$ python3 -q
>>> import numpy as np
>>> np.set_printoptions(suppress=True, linewidth=120)
>>> E = np.array([[0.0, 4.0, 7.0], [4.0, 0.0, 0.0], [7.0, 0.0, 0.0]])
>>> proj = np.triu(np.array([[-2, -2, 1], [3, 1, 2], [1, 1, 1]]), 1) + np.eye(3)
>>> out = proj @ E @ np.linalg.inv(proj)
>>> np.round(np.poly(out), 1) + 0
array([  1.,   0., -65.,   0.])
>>> proj @ E - E @ proj
array([[-1.,  0., -8.],
       [14.,  8., -4.],
       [ 0., 14., -7.]])
>>> np.trace(out), np.trace(E)
(np.float64(0.0), np.float64(0.0))
>>> U, sig, vt = np.linalg.svd(E, full_matrices=False)
>>> U.shape, sig.shape, vt.shape
((3, 3), (3,), (3, 3))
>>> np.round(sig / sig[0], 1) + 0
array([1., 1., 0.])
>>> sig.round(1) + 0
array([8.1, 8.1, 0. ])
>>> np.trace(E)
np.float64(0.0)
>>> np.round(np.linalg.matrix_power(E, 3), 1)
array([[  0., 260., 455.],
       [260.,   0.,   0.],
       [455.,   0.,   0.]])
>>> np.round(np.abs(np.linalg.eigvals(E)).max(), 1)
np.float64(8.1)
>>> np.linalg.determinant(E)
Traceback (most recent call last):
  File "<python-input-15>", line 1, in <module>
    np.linalg.determinant(E)
    ^^^^^^^^^^^^^^^^^^^^^
AttributeError: module 'numpy.linalg' has no attribute 'determinant'
>>> W0 = np.array([[0.5, -1.2, 0.3],
...     [3.0, 13.0, 2.0],
...     [-1.5, 1.2, 0.4],
...     [0.1, -0.4, 0.8],
...     [1.0, -0.1, -0.2],
...     [-1.6, 2.2, -0.8],
...     [1.8, 0.2, -0.8],
...     [-1.5, -1.1, -2.1],
...     [0.8, -0.5, 0.4],
...     [-0.5, 1.4, -1.5],
...     [-0.6, -0.3, 1.4],
...     [0.8, 0.6, 0.3],
...     [1.3, -0.5, -1.2],
...     [-1.4, -1.0, 2.4]])
>>> W0
array([[ 0.5, -1.2,  0.3],
       [ 3. , 13. ,  2. ],
       [-1.5,  1.2,  0.4],
       [ 0.1, -0.4,  0.8],
       [ 1. , -0.1, -0.2],
       [-1.6,  2.2, -0.8],
       [ 1.8,  0.2, -0.8],
       [-1.5, -1.1, -2.1],
       [ 0.8, -0.5,  0.4],
       [-0.5,  1.4, -1.5],
       [-0.6, -0.3,  1.4],
       [ 0.8,  0.6,  0.3],
       [ 1.3, -0.5, -1.2],
       [-1.4, -1. ,  2.4]])
>>> proj = W0 @ np.linalg.solve(W0.T @ W0, W0.T)
>>> np.round(np.diag(proj), 1) + 0
array([0. , 1. , 0.2, 0. , 0.1, 0.3, 0.2, 0.3, 0.1, 0.2, 0.1, 0. , 0.2, 0.4])
>>> np.trace(proj)
np.float64(3.0)
>>> np.round(np.linalg.eigvalsh(proj), 1) + 0
array([0., 0., 0., 0., 0., 0., 0., 0., 0., 0., 0., 1., 1., 1.])
>>> np.round(proj @ W0[:, 2], 1)
array([ 0.3,  2. ,  0.4,  0.8, -0.2, -0.8, -0.8, -2.1,  0.4, -1.5,  1.4,  0.3, -1.2,  2.4])
>>> Xc = W0 - W0.mean(axis=0)
>>> V = np.linalg.svd(Xc)[2][:1]
>>> out = Xc - Xc @ V.T @ V
>>> np.round((Xc @ V.T).std(axis=0), 1)
array([3.6])
>>> np.round(np.cov(Xc @ V.T, rowvar=False), 1)
np.float64(13.8)
>>> np.round(np.diag(V.T @ V), 1) + 0
array([0. , 0.9, 0. ])
